% ipython --no-banner

In [1]: import numpy as np

In [2]: import numpy.linalg as la

In [3]: np.set_printoptions(precision=1, suppress=True, linewidth=140)

In [4]: def rnd(a):
   ...:     return np.round(a, 1) + 0
   ...: 

In [5]: F = np.load("run9.npy")

In [6]: F
Out[6]: 
array([[1, 0, 0],
       [0, 0, 1],
       [0, 1, 0]])

In [7]: other = F ** -1
Traceback (most recent call last):
  Cell In[7], line 1
    other = F ** -1
ValueError: Integers to negative integer powers are not allowed.


In [8]: other = la.inv(F)

In [9]: (np.abs(other) > 1e-9).astype(int)
Out[9]: 
array([[1, 0, 0],
       [0, 0, 1],
       [0, 1, 0]])

In [10]: rnd(la.inv(other))
Out[10]: 
array([[1., 0., 0.],
       [0., 0., 1.],
       [0., 1., 0.]])

In [11]: print(rnd(la.slogdet(F)[0]))
-1.0

In [12]: print(rnd(la.det(F) * other))
[[-1.  0.  0.]
 [ 0.  0. -1.]
 [ 0. -1.  0.]]

In [13]: other
Out[13]: 
array([[1., 0., 0.],
       [0., 0., 1.],
       [0., 1., 0.]])

In [14]: np.allclose(other, F.T)
Out[14]: True

In [15]: rng = np.random.default_rng(8246)

In [16]: labels = rng.permutation(3)

In [17]: labels
Out[17]: array([0, 1, 2])

In [18]: other = F[labels][:, labels]

In [19]: np.allclose(other, F)
Out[19]: True

In [20]: rnd(np.sort(np.abs(la.eigvals(other))))
Out[20]: array([1., 1., 1.])

In [21]: print(rnd(la.det(other)), rnd(la.det(F[labels])))
-1.0 -1.0

In [22]: la.matrix_power(F, 100)
Out[22]: 
array([[1, 0, 0],
       [0, 1, 0],
       [0, 0, 1]])

In [23]: rnd(np.sort(np.abs(la.eigvals(F)))[::-1])
Out[23]: array([1., 1., 1.])

In [24]: F.sum(axis=1)
Out[24]: array([1, 1, 1])

In [25]: pr = np.eye(3)[2]

In [26]: for _ in range(3):
    ...:     pr = pr @ F
    ...:     print(pr.round(1))
    ...: 
[0. 1. 0.]
[0. 0. 1.]
[0. 1. 0.]

In [27]: vals, vecs = la.eigh(F)

In [28]: vals
Out[28]: array([-1.,  1.,  1.])

In [29]: np.unique(vals.round(6) + 0, return_counts=True)[1]
Out[29]: array([1, 2])

In [30]: vals.sum(), np.trace(F)
Out[30]: (np.float64(1.0), np.int64(1))

In [31]: rnd(vecs @ np.diag(vals) @ vecs.T)
Out[31]: 
array([[1., 0., 0.],
       [0., 0., 1.],
       [0., 1., 0.]])

In [32]: print(rnd(la.svd(F, compute_uv=False)))
[1. 1. 1.]

In [33]: X = np.load("dump.npy")

In [34]: X
Out[34]: 
array([[-2, -2],
       [-2, -4]])

In [35]: P = np.triu(np.array([[2, -1, 1], [-2, -3, 0], [3, 3, 3]]), 1) + np.eye(3)

In [36]: other = P @ F @ la.inv(P)

In [37]: rnd(la.det(other))
Out[37]: np.float64(-1.0)

In [38]: np.poly(other)
Out[38]: array([ 1., -1., -1.,  1.])

In [39]: E = np.diag(np.array([-1, 1, -2, -2]))

In [40]: print(E)
[[-1  0  0  0]
 [ 0  1  0  0]
 [ 0  0 -2  0]
 [ 0  0  0 -2]]

In [41]: P = np.triu(np.array([[2, 2, 0, 0], [3, 1, 0, 3], [2, 1, 1, 0], [3, 1, 1, 3]]), 1) + np.eye(4)

In [42]: other = P @ E @ la.inv(P)

In [43]: P @ E - E @ P
Out[43]: 
array([[ 0.,  4.,  0.,  0.],
       [ 0.,  0.,  0., -9.],
       [ 0.,  0.,  0.,  0.],
       [ 0.,  0.,  0.,  0.]])

In [44]: np.trace(other), np.trace(E)
Out[44]: (np.float64(-4.0), np.int64(-4))

In [45]: np.poly(other)
Out[45]: array([ 1.,  4.,  3., -4., -4.])

In [46]: rnd(np.sort(la.eigvals(E).real))
Out[46]: array([-2., -2., -1.,  1.])

In [47]: (E != 0).astype(int)
Out[47]: 
array([[1, 0, 0, 0],
       [0, 1, 0, 0],
       [0, 0, 1, 0],
       [0, 0, 0, 1]])

In [48]: np.flatnonzero(la.matrix_power((E != 0) + (E.T != 0) + np.eye(4), 4)[3])
Out[48]: array([3])

In [49]: other = la.inv(E)

In [50]: rnd(la.det(E) * la.det(other))
Out[50]: np.float64(1.0)

In [51]: print(other)
[[-1.  -0.  -0.  -0. ]
 [ 0.   1.   0.   0. ]
 [-0.  -0.  -0.5 -0. ]
 [-0.  -0.  -0.  -0.5]]

In [52]: rnd(la.slogdet(E)[0])
Out[52]: np.float64(-1.0)

In [53]: [int(la.matrix_rank(la.matrix_power(E, p))) for p in range(1, 5)]
Out[53]: [4, 4, 4, 4]

In [54]: np.prod(np.diag(E)), rnd(la.det(E))
Out[54]: (np.int64(-4), np.float64(-4.0))

In [55]: M = np.load("out15.npy")

In [56]: M
Out[56]: 
array([[0, 0, 0],
       [0, 2, 0],
       [2, 0, 0]])

In [57]: vals, vecs = la.eigh(X)

In [58]: x0 = np.array([3, 8])

In [59]: np.abs(X).sum(axis=1).max(), rnd(np.abs(vals).max())
Out[59]: (np.int64(6), np.float64(5.2))

In [60]: x0 @ X @ x0
Out[60]: np.int64(-370)

In [61]: vecs * np.maximum(vals, 0) @ vecs.T
Out[61]: 
array([[0., 0.],
       [0., 0.]])

In [62]: rnd(x0 @ X @ x0 / (x0 @ x0)), rnd(vals[0]), rnd(vals[-1])
Out[62]: (np.float64(-5.1), np.float64(-5.2), np.float64(-0.8))

In [63]: np.prod(np.diag(M)), rnd(la.det(M))
Out[63]: (np.int64(0), np.float64(0.0))

In [64]: rnd(np.sort(la.eigvals(M)))
Out[64]: array([0., 0., 2.])

In [65]: la.matrix_power(M - np.diag(np.diag(M)), 3)
Out[65]: 
array([[0, 0, 0],
       [0, 0, 0],
       [0, 0, 0]])

In [66]: try:
    ...:     la.inv(M)
    ...: except la.LinAlgError as e:
    ...:     print(repr(e))
    ...: 
LinAlgError('Singular matrix')

In [67]: K = np.load("sample17.npy")

In [68]: K
Out[68]: 
array([[ 0,  0,  0,  3],
       [ 0,  0, -1,  0],
       [-2,  0,  0,  0],
       [ 0, -3,  0,  0]])

In [69]: K.ravel(order="F")
Out[69]: array([ 0,  0, -2,  0,  0,  0,  0, -3,  0, -1,  0,  0,  3,  0,  0,  0])

In [70]: K.reshape(2, -1)
Out[70]: 
array([[ 0,  0,  0,  3,  0,  0, -1,  0],
       [-2,  0,  0,  0,  0, -3,  0,  0]])

In [71]: T = K.reshape(4, 2, -1)

In [72]: np.einsum("ihd,jhd->hij", T, T).shape
Out[72]: (2, 4, 4)

In [73]: np.swapaxes(T, 1, 2)[3]
Out[73]: 
array([[ 0,  0],
       [-3,  0]])

In [74]: T.transpose(1, 0, 2)
Out[74]: 
array([[[ 0,  0],
        [ 0,  0],
        [-2,  0],
        [ 0, -3]],

       [[ 0,  3],
        [-1,  0],
        [ 0,  0],
        [ 0,  0]]])

In [75]: print(T.shape)
(4, 2, 2)

In [76]: T.sum(axis=1)
Out[76]: 
array([[ 0,  3],
       [-1,  0],
       [-2,  0],
       [ 0, -3]])

In [77]: U, sv, VT = la.svd(K, full_matrices=False)

In [78]: np.allclose(U * sv @ VT, K)
Out[78]: True

In [79]: print(U.shape, sv.shape, VT.shape)
(4, 4) (4,) (4, 4)

In [80]: U.T @ U
Out[80]: 
array([[1., 0., 0., 0.],
       [0., 1., 0., 0.],
       [0., 0., 1., 0.],
       [0., 0., 0., 1.]])

In [81]: print((sv > 1e-8).sum())
4

In [82]: sv
Out[82]: array([3., 3., 2., 1.])

In [83]: rnd(sv / sv[0])
Out[83]: array([1. , 1. , 0.7, 0.3])

In [84]: mat = np.load("w.npy")

In [85]: mat
Out[85]: 
array([[ 0,  7,  3],
       [ 0,  0,  8],
       [ 0, 15, 15],
       [ 0, 17, 18],
       [ 1,  0,  4],
       [ 0,  0,  0],
       [ 0, 19, 21],
       [ 0,  1,  1],
       [ 0,  0,  4],
       [ 0,  0,  3],
       [ 1,  0,  0],
       [ 0,  0,  9]])

In [86]: def softmax(z):
    ...:     e = np.exp(z - z.max(axis=-1, keepdims=True))
    ...:     return e / e.sum(axis=-1, keepdims=True)
    ...: 

In [87]: print(rnd(softmax(mat[5] + -2)))
[0.3 0.3 0.3]

In [88]: rnd(softmax(mat).sum(axis=1))
Out[88]: array([1., 1., 1., 1., 1., 1., 1., 1., 1., 1., 1., 1.])

In [89]: print(rnd(softmax(10 * mat[5])))
[0.3 0.3 0.3]

In [90]: scores = mat @ mat.T / np.sqrt(3)

In [91]: rnd(softmax(scores + np.triu(np.full(scores.shape, -np.inf), 1)))
Out[91]: 
array([[1. , 0. , 0. , 0. , 0. , 0. , 0. , 0. , 0. , 0. , 0. , 0. ],
       [0. , 1. , 0. , 0. , 0. , 0. , 0. , 0. , 0. , 0. , 0. , 0. ],
       [0. , 0. , 1. , 0. , 0. , 0. , 0. , 0. , 0. , 0. , 0. , 0. ],
       [0. , 0. , 0. , 1. , 0. , 0. , 0. , 0. , 0. , 0. , 0. , 0. ],
       [0. , 0. , 0. , 1. , 0. , 0. , 0. , 0. , 0. , 0. , 0. , 0. ],
       [0.2, 0.2, 0.2, 0.2, 0.2, 0.2, 0. , 0. , 0. , 0. , 0. , 0. ],
       [0. , 0. , 0. , 0. , 0. , 0. , 1. , 0. , 0. , 0. , 0. , 0. ],
       [0. , 0. , 0. , 0.1, 0. , 0. , 0.9, 0. , 0. , 0. , 0. , 0. ],
       [0. , 0. , 0. , 0. , 0. , 0. , 1. , 0. , 0. , 0. , 0. , 0. ],
       [0. , 0. , 0. , 0. , 0. , 0. , 1. , 0. , 0. , 0. , 0. , 0. ],
       [0.1, 0.1, 0.1, 0.1, 0.1, 0.1, 0.1, 0.1, 0.1, 0.1, 0.1, 0. ],
       [0. , 0. , 0. , 0. , 0. , 0. , 1. , 0. , 0. , 0. , 0. , 0. ]])

In [92]: print(rnd(softmax(scores)))
[[0.  0.  0.  0.  0.  0.  1.  0.  0.  0.  0.  0. ]
 [0.  0.  0.  0.  0.  0.  1.  0.  0.  0.  0.  0. ]
 [0.  0.  0.  0.  0.  0.  1.  0.  0.  0.  0.  0. ]
 [0.  0.  0.  0.  0.  0.  1.  0.  0.  0.  0.  0. ]
 [0.  0.  0.  0.  0.  0.  1.  0.  0.  0.  0.  0. ]
 [0.1 0.1 0.1 0.1 0.1 0.1 0.1 0.1 0.1 0.1 0.1 0.1]
 [0.  0.  0.  0.  0.  0.  1.  0.  0.  0.  0.  0. ]
 [0.  0.  0.  0.1 0.  0.  0.9 0.  0.  0.  0.  0. ]
 [0.  0.  0.  0.  0.  0.  1.  0.  0.  0.  0.  0. ]
 [0.  0.  0.  0.  0.  0.  1.  0.  0.  0.  0.  0. ]
 [0.1 0.1 0.1 0.1 0.1 0.1 0.1 0.1 0.1 0.1 0.1 0.1]
 [0.  0.  0.  0.  0.  0.  1.  0.  0.  0.  0.  0. ]]

In [93]: x0 = np.array([-2, 1, 0])

In [94]: target = mat @ x0

In [95]: print(rnd(la.lstsq(mat, target)[0]))
[-2.  1.  0.]

In [96]: rnd(la.solve(mat.T @ mat, mat.T @ target))
Out[96]: array([-2.,  1.,  0.])

In [97]: target = target + 0.1 * rng.normal(size=12)

In [98]: rnd(target)
Out[98]: array([ 7. ,  0. , 15.2, 17. , -2. , -0.1, 19. ,  0.9,  0. ,  0.1, -2.1,  0.1])

In [99]: c, *_ = la.lstsq(mat, target)

In [100]: rnd(la.norm(target - mat @ c))
Out[100]: np.float64(0.3)

In [101]: rnd(mat.T @ (target - mat @ c))
Out[101]: array([0., 0., 0.])

In [102]: W2 = mat[[9, 7]].astype(float)

In [103]: for _ in range(3):
     ...:     labels = la.norm(mat[:, None] - W2, axis=-1).argmin(axis=1)
     ...:     W2 = np.array([mat[labels == j].mean(axis=0) for j in range(2)])
     ...: 

In [104]: print(labels)
[1 1 0 0 1 1 0 1 1 1 1 1]

In [105]: np.abs(W2[1] - W2[0]).argmax()
Out[105]: np.int64(1)

In [106]: rnd(W2)
Out[106]: 
array([[ 0. , 17. , 18. ],
       [ 0.2,  0.9,  3.6]])

In [107]: np.bincount(labels)
Out[107]: array([3, 9])

In [108]: rnd(W2[1] - W2[0])
Out[108]: array([  0.2, -16.1, -14.4])

In [109]: x0 = np.array([0, 2, 1])

In [110]: h = np.maximum(mat @ x0, 0)

In [111]: print(rnd(np.tanh(mat @ x0)))
[1. 1. 1. 1. 1. 0. 1. 1. 1. 1. 0. 1.]

In [112]: print(h)
[17  8 45 52  4  0 59  3  4  3  0  9]

In [113]: cen = mat - mat.mean(axis=0)

In [114]: vecs = la.svd(cen)[2][:2]

In [115]: other = cen - cen @ vecs.T @ vecs

In [116]: la.norm(other, axis=1).round(6).argmax()
Out[116]: np.int64(4)

In [117]: other = np.array([[0, 0, 2, 2], [3, 3, 1, 3], [3, 3, 0, 3], [3, 3, 3, 1]])

In [118]: W0 = np.tril(other)

In [119]: W0
Out[119]: 
array([[0, 0, 0, 0],
       [3, 3, 0, 0],
       [3, 3, 0, 0],
       [3, 3, 3, 1]])

In [120]: T = np.stack([W0, -2 * W0, W0[::-1]])

In [121]: la.matrix_rank(T)
Out[121]: array([2, 2, 2])

In [122]: rnd(la.det(T))
Out[122]: array([0., 0., 0.])

In [123]: la.matrix_rank(T.reshape(3, -1))
Out[123]: np.int64(2)
